$ python -q
>>> import numpy as np
>>> np.set_printoptions(precision=1, suppress=True, linewidth=120)
>>> A2 = np.array([[2, 2], [6, 1]])
>>> Z = np.array([[-3, -2], [-2, -1]])
>>> mat = np.kron(A2, Z)
>>> print(mat)
[[ -6  -4  -6  -4]
 [ -4  -2  -4  -2]
 [-18 -12  -3  -2]
 [-12  -6  -2  -1]]
>>> print(round(np.linalg.det(mat.T), 1))
100.0
>>> print(round(np.linalg.det(mat[::-1]), 1))
100.0
>>> print(np.poly(mat))
[   1.   12. -189.  120.  100.]
>>> O, Rm = np.linalg.qr(mat)
>>> print(np.round(np.trace(O @ O.T), 1))
4.0
>>> print(Rm.round(1) + 0)
[[22.8 14.   5.7  3.5]
 [ 0.  -1.8  0.  -0.4]
 [ 0.   0.  -5.7 -3.5]
 [ 0.   0.   0.  -0.4]]
>>> proj = np.triu(np.array([[3, 1, -3, -3], [3, 2, -2, -2], [0, 3, 1, 0], [0, 3, -1, 3]]), 1) + np.eye(4)
>>> A2 = proj @ mat @ np.linalg.inv(proj)
>>> print(round(float(np.linalg.det(A2)), 1))
100.0
>>> print(np.poly(A2))
[   1.   12. -189.  120.  100.]
>>> A2 = np.array([[8, -9, -4, -3], [9, 3, -2, -6], [-5, -7, 8, 2], [-9, -2, 5, 7]])
>>> E = A2.T @ A2
>>> print(E)
[[ 251    8 -135 -151]
 [   8  143  -36  -19]
 [-135  -36  109   75]
 [-151  -19   75   98]]
>>> proj = np.triu(np.array([[2, 0, 3, 2], [0, 0, 3, 3], [3, 2, 2, 1], [1, 0, 1, 0]]), 1) + np.eye(4)
>>> A2 = proj @ E @ np.linalg.inv(proj)
>>> print(np.linalg.matrix_rank(A2))
4
>>> U, sv, VT = np.linalg.svd(E)
>>> print(np.argmax(sv[:-1] / (sv[1:] + 1e-6)) + 1)
3
>>> print(sv)
[423.7 145.8  29.9   1.6]
>>> A2 = U[:, :3] @ np.diag(sv[:3]) @ VT[:3]
>>> print(np.linalg.matrix_rank(E, rtol=0.05))
3
>>> vals, evecs = np.linalg.eigh(E)
>>> print(np.round(evecs.T @ evecs, 1) + 0)
[[1. 0. 0. 0.]
 [0. 1. 0. 0.]
 [0. 0. 1. 0.]
 [0. 0. 0. 1.]]
>>> print(np.linalg.svd(E, compute_uv=False))
[423.7 145.8  29.9   1.6]
>>> print(np.linalg.eigvalsh(E @ E))
[     2.5    895.9  21256.3 179524.3]
>>> print(np.unique(vals.round(6) + 0, return_counts=True)[1])
[1 1 1 1]
>>> print((vals > 1e-8).sum(), (vals < -1e-8).sum())
4 0
>>> def softmax(z):
...     e = np.exp(z - z.max(axis=-1, keepdims=True))
...     return e / e.sum(axis=-1, keepdims=True)
... 
>>> print(np.round(softmax(E[2]), 1) + 0)
[0. 0. 1. 0.]
>>> att = E @ E.T / np.sqrt(4)
>>> print(softmax(att)[2] @ E)
[-135.  -36.  109.   75.]
>>> rng = np.random.default_rng(574)
>>> labels = rng.permutation(4)
>>> print(labels)
[3 1 0 2]
>>> A2 = E[labels][:, labels]
>>> print(np.allclose(A2, E))
False
>>> print(np.trace(A2))
601
>>> M = np.array([[0, 0, 0, 0], [0, 1, 1, 0], [0, 1, 1, 0], [0, 0, 0, 0]])
>>> print(np.linalg.norm(M, axis=1).argmax())
1
>>> print(np.linalg.norm(M, axis=0))
[0.  1.4 1.4 0. ]
>>> print(round(float(np.linalg.norm(M[0], 1)), 1), round(float(np.linalg.norm(M[0], np.inf)), 1))
0.0 0.0
>>> print(np.linalg.norm(M, axis=1))
[0.  1.4 1.4 0. ]
>>> labels = rng.permutation(4)
>>> print(labels)
[1 2 0 3]
>>> A2 = M[labels][:, labels]
>>> print(A2)
[[1 1 0 0]
 [1 1 0 0]
 [0 0 0 0]
 [0 0 0 0]]
>>> print(np.trace(A2))
2
>>> print(np.sort(np.abs(np.linalg.eigvals(A2))))
[0. 0. 0. 2.]
>>> print(np.round(np.linalg.det(A2), 1), round(float(np.linalg.det(M[labels])), 1))
0.0 0.0
>>> arr = np.array([[1, 3, 1, 1], [1, 1, 3, 1], [1, 1, 1, 3], [3, 1, 1, 1]])
>>> t3 = np.stack([arr, -1 * arr, arr[::-1]])
>>> print(np.linalg.matrix_rank(t3))
[4 4 4]
>>> print(np.linalg.det(t3))
[-48. -48. -48.]
>>> print(t3.shape)
(3, 4, 4)
>>> print(np.linalg.matrix_rank(t3.reshape(3, -1)))
2
>>> print(t3.sum(axis=0))
[[3 1 1 1]
 [1 1 1 3]
 [1 1 3 1]
 [1 3 1 1]]
>>> data = np.load("test17.npy")
>>> print(data)
[[ 1.  -1.3 -1.1]
 [ 1.7  0.9  0.5]
 [-0.1  1.2 -1.6]]
>>> A2 = np.linalg.inv(data)
>>> print(np.allclose(A2, data.T))
False
>>> print(round(np.linalg.slogdet(data)[0], 1))
-1.0
>>> print(round(float(np.linalg.cond(data)), 1))
1.0
>>> print(np.linalg.inv(A2))
[[ 1.  -1.3 -1.1]
 [ 1.7  0.9  0.5]
 [-0.1  1.2 -1.6]]
>>> proj = np.triu(np.array([[3, 2, -3], [1, -1, -3], [-3, -1, 1]]), 1) + np.eye(3)
>>> A2 = proj @ data @ np.linalg.inv(proj)
>>> print(proj @ data - data @ proj)
[[ 3.8 -3.9  4.9]
 [ 0.3 -7.  12.6]
 [ 0.   0.2  3.2]]
>>> print(np.round(np.trace(A2), 1), round(float(np.trace(data)), 1))
0.3 0.3
>>> cov = data.T @ data
>>> print((data @ data.T).shape)
(3, 3)
>>> print(cov.round(1) + 0)
[[4. 0. 0.]
 [0. 4. 0.]
 [0. 0. 4.]]
>>> print(np.linalg.svd(data, compute_uv=False) ** 2)
[4. 4. 4.]
>>> print(np.linalg.matrix_rank(cov))
3
>>> x = np.array([2, 1, 3])
>>> h1 = np.maximum(data @ x, 0)
>>> print(h1)
[0.  5.9 0. ]
>>> print(np.maximum(data @ x, 0) - np.maximum(-data @ x, 0))
[-2.5  5.9 -3.8]
>>> print(np.maximum(data @ (3 * x), 0))
[ 0.  17.7  0. ]
>>> print(data.T @ h1)
[10.1  5.2  3.2]
>>> print(np.round(data @ data.T, 1) + 0)
[[4. 0. 0.]
 [0. 4. 0.]
 [0. 0. 4.]]
>>> print(round(data[:, 2] @ data[:, 1], 1))
0.0
>>> print(np.round(data.T @ data, 1) + 0)
[[4. 0. 0.]
 [0. 4. 0.]
 [0. 0. 4.]]
>>> print(np.linalg.norm(data, axis=0))
[2. 2. 2.]
>>> feats = np.loadtxt("arr.csv", delimiter=",")
>>> print(feats)
[[-1.1 -0.6  4.8]
 [-1.9  1.   4.5]
 [ 0.1  2.1 -4.6]
 [-1.3  3.7 -3.1]
 [ 1.1 -3.4  3.5]
 [-0.9 -0.8  4.8]
 [-2.4  2.2  3.8]
 [ 1.6 -0.3 -4.7]
 [-2.2  4.3 -1.5]
 [ 1.9 -0.9 -4.5]
 [ 2.7 -4.2 -0.5]
 [ 2.1 -4.2  1.6]
 [-2.8  3.4  2.4]
 [-0.6 -1.3  4.8]
 [-2.8  3.6  2.1]
 [ 2.4 -4.3  0.8]
 [-2.4  4.3 -0.9]
 [ 0.1  2.  -4.6]
 [ 2.5 -4.3  0.5]
 [ 0.5 -2.8  4.1]
 [-2.2  1.5  4.2]
 [ 2.3 -1.9 -4. ]]
>>> Ac = feats - feats.mean(axis=0)
>>> U, sv, VT = np.linalg.svd(Ac, full_matrices=False)
>>> print(sv.round(1) + 0)
[17.  15.9  0. ]
>>> print(np.round(Ac.mean(axis=0), 1) + 0)
[0. 0. 0.]
